>>> import numpy as np
>>> import numpy.linalg as la
>>> np.set_printoptions(precision=2, suppress=True, linewidth=100)
>>> def rnd(a):
...     return np.round(a, 2) + 0
... 
>>> M = np.loadtxt("sample14.csv", delimiter=",")
>>> M
array([[-2.9,  2. ,  1. , -2. ,  0. , -2. , -3. , -1. ,  0. ],
       [ 0. ,  2.1, -1. ,  1. , -2. , -3. , -2. ,  3. ,  3. ],
       [ 3. ,  3. , -0.9, -1. ,  3. , -3. , -1. ,  1. ,  1. ],
       [-2. , -3. , -1. ,  2.1,  3. , -3. ,  3. ,  2. ,  0. ],
       [ 2. , -2. ,  3. , -3. ,  2.1, -2. ,  0. , -3. ,  1. ],
       [-2. ,  2. , -1. ,  2. , -2. , -2.9,  0. ,  0. ,  1. ],
       [ 2. ,  1. ,  3. ,  0. ,  3. , -3. ,  1.1,  1. ,  0. ],
       [ 3. ,  3. ,  1. , -2. ,  1. , -2. ,  1. ,  3.1,  1. ],
       [-3. ,  2. ,  1. , -2. ,  0. , -2. , -3. , -1. ,  0.1]])
>>> [round(float(x), 2) for x in la.svd(M, compute_uv=False)[:3]]
[10.45, 9.16, 8.23]
>>> rnd(np.abs(la.svd(M)[2][-1]))
array([0.27, 0.27, 0.12, 0.09, 0.34, 0.4 , 0.2 , 0.12, 0.71])
>>> print(la.matrix_rank(M, rtol=0.1))
8
>>> np.argsort(-la.norm(M, axis=0).round(6), kind="stable")[:3]
array([5, 0, 1])
>>> la.cond(M) > 100
np.True_
>>> M2 = M / la.norm(M, axis=1, keepdims=True)
>>> cov = M2 @ M2.T
>>> print(rnd(cov[7]))
[ 0.01  0.43  0.78 -0.05  0.16 -0.01  0.68  1.    0.  ]
>>> print((np.abs(cov) > 0.9).astype(int))
[[1 0 0 0 0 0 0 0 1]
 [0 1 0 0 0 0 0 0 0]
 [0 0 1 0 0 0 0 0 0]
 [0 0 0 1 0 0 0 0 0]
 [0 0 0 0 1 0 0 0 0]
 [0 0 0 0 0 1 0 0 0]
 [0 0 0 0 0 0 1 0 0]
 [0 0 0 0 0 0 0 1 0]
 [1 0 0 0 0 0 0 0 1]]
>>> (cov - 2 * np.eye(9)).round(6).argmax(axis=1)
array([8, 5, 7, 6, 6, 1, 7, 2, 0])
>>> rnd(np.degrees(np.arccos(np.clip(cov[7, 2], -1, 1))))
np.float64(39.1)
>>> E = np.array([[8, 5, 5], [5, 8, 5], [5, 5, 8]])
>>> print(E)
[[8 5 5]
 [5 8 5]
 [5 5 8]]
>>> # equal to its transpose
>>> P = np.triu(np.array([[0, 2, 0], [-1, -1, 2], [2, 2, -2]]), 1) + np.eye(3)
>>> M2 = P @ E @ la.inv(P)
>>> la.matrix_rank(M2)
np.int64(3)
>>> rnd(np.poly(M2))
array([   1.,  -24.,  117., -162.])
>>> M2
array([[ 18., -15.,  45.],
       [ 15., -12.,  45.],
       [  5.,  -5.,  18.]])
>>> P @ E - E @ P
array([[ 10.,   0.,   0.],
       [ 10.,   0.,   0.],
       [  0., -10., -10.]])
>>> m1 = np.load("a.npy")
>>> rnd(m1)
array([[-0.24,  0.51,  0.12, -0.78,  0.25],
       [-0.73, -0.15, -0.65, -0.02, -0.16],
       [ 0.49,  0.53, -0.68,  0.1 ,  0.02],
       [ 0.33, -0.64, -0.32, -0.44,  0.44],
       [-0.24,  0.14,  0.02,  0.44,  0.85]])
>>> # orthonormal columns
>>> q, evecs = la.qr(m1[:, :3])[0], la.qr(m1[:, 3:])[0]
>>> sig = la.svd(q.T @ evecs, compute_uv=False)
>>> rnd(la.norm(q @ q.T - evecs @ evecs.T, 2))
np.float64(1.0)
>>> rnd(sig)
array([0., 0.])
>>> M2 = np.array([[3, -3, 0],
...     [4, -2, -1],
...     [5, 1, -1],
...     [3, 0, 5],
...     [4, 3, 3],
...     [3, 5, 1],
...     [-1, -5, -1],
...     [2, -3, -4],
...     [-3, 3, 3]])
>>> la.matrix_rank(np.vstack([M, M2.T]))
np.int64(9)
>>> rnd(np.einsum("ij,ij->i", M, M))
array([31.41, 41.41, 40.81, 49.41, 44.41, 26.41, 34.21, 39.61, 32.01])
>>> left, sig = la.svd(m1)
Traceback (most recent call last):
  File "<python-input-36>", line 1, in <module>
    left, sig = la.svd(m1)
    ^^^^^^^^^
ValueError: too many values to unpack (expected 2)
>>> left, sig, Vh = la.svd(m1, full_matrices=False)
>>> print((sig > 1e-8).sum())
5
>>> print(rnd(left.T @ m1 @ Vh.T))
[[1. 0. 0. 0. 0.]
 [0. 1. 0. 0. 0.]
 [0. 0. 1. 0. 0.]
 [0. 0. 0. 1. 0.]
 [0. 0. 0. 0. 1.]]
>>> rnd(left.T @ left)
array([[1., 0., 0., 0., 0.],
       [0., 1., 0., 0., 0.],
       [0., 0., 1., 0., 0.],
       [0., 0., 0., 1., 0.],
       [0., 0., 0., 0., 1.]])
>>> rnd(Vh @ Vh.T)
array([[1., 0., 0., 0., 0.],
       [0., 1., 0., 0., 0.],
       [0., 0., 1., 0., 0.],
       [0., 0., 0., 1., 0.],
       [0., 0., 0., 0., 1.]])
>>> print(left.shape, sig.shape, Vh.shape)
(5, 5) (5,) (5, 5)
>>> rnd(np.sqrt((sig ** 2).sum())), rnd(la.norm(m1))
(np.float64(2.24), np.float64(2.24))
>>> rnd(sig)
array([1., 1., 1., 1., 1.])
>>> rng = np.random.default_rng(54)
>>> idx = rng.permutation(5)
>>> idx
array([4, 2, 0, 3, 1])
>>> M2 = m1[idx][:, idx]
>>> rnd(np.sort(np.abs(la.eigvals(M2))))
array([1., 1., 1., 1., 1.])
>>> rnd(la.det(M2)), rnd(la.det(m1[idx]))
(np.float64(1.0), np.float64(-1.0))
>>> arr = np.loadtxt("arr.csv", delimiter=",")
>>> arr
array([[-1., -1., -1., -1., -1., -1.],
       [-1., -2., -2., -2., -2., -2.],
       [-1., -2., -3., -3., -3., -3.],
       [-1., -2., -3., -4., -4., -4.],
       [-1., -2., -3., -4., -5., -5.],
       [-1., -2., -3., -4., -5., -6.]])
>>> vals, evecs = la.eigh(arr)
>>> x0 = np.array([-2, 3, -3, 2, -1, 2])
>>> np.abs(arr).sum(axis=1).max(), rnd(np.abs(vals).max())
(np.float64(21.0), np.float64(17.21))
>>> rnd(x0 @ arr @ x0 / (x0 @ x0)), rnd(vals[0]), rnd(vals[-1])
(np.float64(-0.77), np.float64(-17.21), np.float64(-0.27))
>>> idx = rng.permutation(6)
>>> M2 = arr[:, idx] * rng.choice([-1, 1], 6)
>>> M2
array([[ 1.,  1., -1.,  1.,  1., -1.],
       [ 1.,  2., -2.,  2.,  2., -2.],
       [ 1.,  3., -3.,  2.,  3., -3.],
       [ 1.,  4., -3.,  2.,  4., -4.],
       [ 1.,  4., -3.,  2.,  5., -5.],
       [ 1.,  4., -3.,  2.,  6., -5.]])
>>> left, _, Vh = la.svd(arr.T @ M2)
>>> rnd(la.lstsq(arr, M2)[0])
array([[-1.,  0.,  0.,  0.,  0.,  0.],
       [ 0.,  0.,  0., -1.,  0.,  0.],
       [ 0.,  0.,  1.,  0.,  0.,  0.],
       [ 0., -1.,  0.,  0.,  0.,  0.],
       [ 0.,  0.,  0.,  0.,  0.,  1.],
       [ 0.,  0.,  0.,  0., -1.,  0.]])
